$ python -q
>>> import numpy as np
>>> np.set_printoptions(precision=2, suppress=True, linewidth=140)
>>> def rnd(a):
...     return np.round(a, 2) + 0
... 
>>> arr = np.load("arr.npy")
>>> arr
array([[0, 0, 1, 0, 0, 0, 0, 0],
       [0, 0, 0, 0, 0, 1, 0, 0],
       [0, 0, 0, 0, 1, 0, 0, 0],
       [0, 0, 0, 0, 0, 0, 1, 0],
       [0, 1, 0, 0, 0, 0, 0, 0],
       [1, 0, 0, 0, 0, 0, 0, 0],
       [0, 0, 0, 0, 0, 0, 0, 1],
       [0, 0, 0, 1, 0, 0, 0, 0]])
>>> # row-stochastic, so 1 is an eigenvalue
>>> f = np.array([-2, 0, -2])
>>> np.array([np.convolve(row, f, "same") for row in arr])
array([[ 0, -2,  0, -2,  0,  0,  0,  0],
       [ 0,  0,  0,  0, -2,  0, -2,  0],
       [ 0,  0,  0, -2,  0, -2,  0,  0],
       [ 0,  0,  0,  0,  0, -2,  0, -2],
       [-2,  0, -2,  0,  0,  0,  0,  0],
       [ 0, -2,  0,  0,  0,  0,  0,  0],
       [ 0,  0,  0,  0,  0,  0, -2,  0],
       [ 0,  0, -2,  0, -2,  0,  0,  0]])
>>> np.cross(arr[3, :3], arr[0, :3])
array([0, 0, 0])
>>> np.polyval(f, arr[3])
array([-2, -2, -2, -2, -2, -2, -4, -2])
>>> np.allclose(arr @ arr.T, arr.T @ arr)
True
>>> np.linalg.determinant(arr)
Traceback (most recent call last):
  File "<python-input-11>", line 1, in <module>
    np.linalg.determinant(arr)
    ^^^^^^^^^^^^^^^^^^^^^
AttributeError: module 'numpy.linalg' has no attribute 'determinant'
>>> rnd(np.abs(np.linalg.eigvals(arr)).max())
np.float64(1.0)
>>> (arr + arr.T) / 2
array([[0. , 0. , 0.5, 0. , 0. , 0.5, 0. , 0. ],
       [0. , 0. , 0. , 0. , 0.5, 0.5, 0. , 0. ],
       [0.5, 0. , 0. , 0. , 0.5, 0. , 0. , 0. ],
       [0. , 0. , 0. , 0. , 0. , 0. , 0.5, 0.5],
       [0. , 0.5, 0.5, 0. , 0. , 0. , 0. , 0. ],
       [0.5, 0.5, 0. , 0. , 0. , 0. , 0. , 0. ],
       [0. , 0. , 0. , 0.5, 0. , 0. , 0. , 0.5],
       [0. , 0. , 0. , 0.5, 0. , 0. , 0.5, 0. ]])
>>> x = np.array([0, -2, 2, -2, -1, -1, -1, -1])
>>> rhs = arr @ x
>>> c, lr = np.zeros(8), 1 / np.linalg.norm(arr, 2) ** 2
>>> for i in range(8):
...     c -= lr * arr.T @ (arr @ c - rhs)
...     if i % 2 == 0: print(i, round(np.linalg.norm(arr @ c - rhs), 2))
... 
0 0.0
2 0.0
4 0.0
6 0.0
>>> c
array([ 0., -2.,  2., -2., -1., -1., -1., -1.])
>>> rng = np.random.default_rng(107)
>>> mat = np.array([[2, 4, 0, 4, 2], [0, 1, 4, 5, 4], [0, 5, 5, 5, 2], [0, 2, 5, 5, 0]]) * (rng.random((4, 5)) < 0.3)
>>> mat
array([[0, 0, 0, 0, 0],
       [0, 0, 0, 5, 0],
       [0, 5, 5, 5, 0],
       [0, 2, 0, 5, 0]])
>>> # column 4 repeats column 0
>>> np.linalg.lstsq(mat[:-1].T, mat[-1])[2]
np.int32(2)
>>> C2 = mat.T @ mat
>>> np.allclose(C2, C2.T)
True
>>> (mat @ mat.T).shape
(4, 4)
>>> np.diag(C2)
array([ 0, 29, 25, 75,  0])
>>> np.linalg.matrix_rank(C2)
np.int64(3)
>>> rnd(np.linalg.svd(mat, compute_uv=False) ** 2)
array([107.9 ,  19.94,   1.16,   0.  ])
>>> np.trace(C2), (mat ** 2).sum()
(np.int64(129), np.int64(129))
>>> np.argsort(-np.linalg.norm(mat, axis=0).round(6), kind="stable")[:3]
array([3, 1, 2])
>>> np.linalg.cond(mat) > 100
np.True_
>>> [round(float(x), 2) for x in np.linalg.svd(mat, compute_uv=False)[:3]]
[10.39, 4.47, 1.08]
>>> np.linalg.matrix_rank(mat, rtol=0.1)
np.int64(3)
>>> th = np.radians(135)
>>> R = np.eye(5)
>>> R[4, 4] = R[0, 0] = np.cos(th)
>>> R[4, 0], R[0, 4] = -np.sin(th), np.sin(th)
>>> rnd(R)
array([[-0.71,  0.  ,  0.  ,  0.  ,  0.71],
       [ 0.  ,  1.  ,  0.  ,  0.  ,  0.  ],
       [ 0.  ,  0.  ,  1.  ,  0.  ,  0.  ],
       [ 0.  ,  0.  ,  0.  ,  1.  ,  0.  ],
       [-0.71,  0.  ,  0.  ,  0.  , -0.71]])
>>> other = mat @ R.T
>>> rnd(np.linalg.det(R)), rnd(np.trace(R))
(np.float64(1.0), np.float64(1.59))
>>> np.allclose(np.linalg.norm(mat, axis=1), np.linalg.norm(other, axis=1))
True
>>> np.abs(other - mat).max(axis=0)
array([0., 0., 0., 0., 0.])
>>> rnd(np.linalg.svd(mat, compute_uv=False)), rnd(np.linalg.svd(other, compute_uv=False))
(array([10.39,  4.47,  1.08,  0.  ]), array([10.39,  4.47,  1.08,  0.  ]))
>>> M = np.load("data.npy")
>>> rnd(M)
array([[ 30.18, -26.95,  27.74,  30.96, -21.08, -28.84,  27.55,  16.72, -24.12],
       [  9.63,  -9.5 ,   7.33,   6.57,  -6.1 , -10.61,   6.35,   1.81,  -5.23],
       [  9.09,  -9.01,   6.89,   6.04,  -5.73, -10.08,   5.89,   1.53,  -4.82],
       [  8.05,  -8.04,   6.04,   5.04,  -5.03,  -9.05,   5.04,   1.02,  -4.03],
       [  5.28,  -5.41,   3.92,   2.64,  -3.23,  -6.21,   2.97,  -0.08,  -2.14],
       [  4.49,  -4.63,   3.35,   2.03,  -2.72,  -5.35,   2.43,  -0.31,  -1.65],
       [  3.91,  -4.06,   2.95,   1.62,  -2.36,  -4.73,   2.07,  -0.45,  -1.33],
       [  1.47,  -1.54,   1.3 ,   0.28,  -0.89,  -1.89,   0.73,  -0.57,  -0.24],
       [  0.99,  -1.04,   0.95,   0.13,  -0.61,  -1.29,   0.51,  -0.46,  -0.11],
       [  0.26,  -0.27,   0.31,   0.01,  -0.17,  -0.35,   0.16,  -0.16,  -0.01],
       [ -0.42,   0.39,  -0.73,   0.01,   0.31,   0.55,  -0.37,   0.32,  -0.01],
       [ -0.61,   0.52,  -1.22,   0.  ,   0.48,   0.78,  -0.65,   0.46,  -0.02],
       [ -1.27,   0.51,  -4.82,  -0.77,   1.5 ,   1.19,  -3.02,   0.43,   0.46],
       [ -1.99,   0.  ,  -9.95,  -2.98,   2.99,   1.  ,  -6.96,  -0.98,   1.98],
       [ -5.97,  -1.49, -30.93, -15.87,   9.88,   0.18, -24.8 , -10.66,  11.21],
       [ -7.03,  -1.68, -35.63, -19.12,  11.53,   0.09, -28.95, -13.15,  13.56]])
>>> # rows and columns are dependent
>>> np.linalg.lstsq(M[:-1].T, M[-1])[2]
np.int32(3)
>>> np.allclose(M[:-1].T @ np.linalg.lstsq(M[:-1].T, M[-1])[0], M[-1])
True
>>> U, sv, Vh = np.linalg.svd(M)
>>> vecs = Vh[:(sv > 1e-8).sum()]
>>> x = M[6] + -2 * M[12] + rng.integers(2) * np.eye(9)[0]
>>> rnd(x)
array([ 6.45, -5.09, 12.6 ,  3.16, -5.37, -7.1 ,  8.11, -1.31, -2.25])
>>> rnd(np.linalg.norm(x - vecs.T @ vecs @ x))
np.float64(0.0)
>>> np.linalg.matrix_rank(np.vstack([M, x]))
np.int64(3)
>>> rnd(np.diag(vecs.T @ vecs))
array([0.22, 0.34, 0.71, 0.34, 0.08, 0.4 , 0.29, 0.42, 0.21])
>>> np.allclose(vecs.T @ vecs @ x, x)
True
>>> rnd(np.linalg.norm(M, 2) / np.linalg.norm(M))
np.float64(0.93)
>>> U, sv, Vh = np.linalg.svd(M)
>>> np.argmax(sv[:-1] / (sv[1:] + 1e-6)) + 1
np.int64(3)
>>> other = U[:, :3] @ np.diag(sv[:3]) @ Vh[:3]
>>> np.linalg.matrix_rank(other)
np.int64(3)
>>> rnd(other)
array([[ 30.18, -26.95,  27.74,  30.96, -21.08, -28.84,  27.55,  16.72, -24.12],
       [  9.63,  -9.5 ,   7.33,   6.57,  -6.1 , -10.61,   6.35,   1.81,  -5.23],
       [  9.09,  -9.01,   6.89,   6.04,  -5.73, -10.08,   5.89,   1.53,  -4.82],
       [  8.05,  -8.04,   6.04,   5.04,  -5.03,  -9.05,   5.04,   1.02,  -4.03],
       [  5.28,  -5.41,   3.92,   2.64,  -3.23,  -6.21,   2.97,  -0.08,  -2.14],
       [  4.49,  -4.63,   3.35,   2.03,  -2.72,  -5.35,   2.43,  -0.31,  -1.65],
       [  3.91,  -4.06,   2.95,   1.62,  -2.36,  -4.73,   2.07,  -0.45,  -1.33],
       [  1.47,  -1.54,   1.3 ,   0.28,  -0.89,  -1.89,   0.73,  -0.57,  -0.24],
       [  0.99,  -1.04,   0.95,   0.13,  -0.61,  -1.29,   0.51,  -0.46,  -0.11],
       [  0.26,  -0.27,   0.31,   0.01,  -0.17,  -0.35,   0.16,  -0.16,  -0.01],
       [ -0.42,   0.39,  -0.73,   0.01,   0.31,   0.55,  -0.37,   0.32,  -0.01],
       [ -0.61,   0.52,  -1.22,   0.  ,   0.48,   0.78,  -0.65,   0.46,  -0.02],
       [ -1.27,   0.51,  -4.82,  -0.77,   1.5 ,   1.19,  -3.02,   0.43,   0.46],
       [ -1.99,   0.  ,  -9.95,  -2.98,   2.99,   1.  ,  -6.96,  -0.98,   1.98],
       [ -5.97,  -1.49, -30.93, -15.87,   9.88,   0.18, -24.8 , -10.66,  11.21],
       [ -7.03,  -1.68, -35.63, -19.12,  11.53,   0.09, -28.95, -13.15,  13.56]])
>>> np.linalg.matrix_rank(M, rtol=0.05)
np.int64(3)
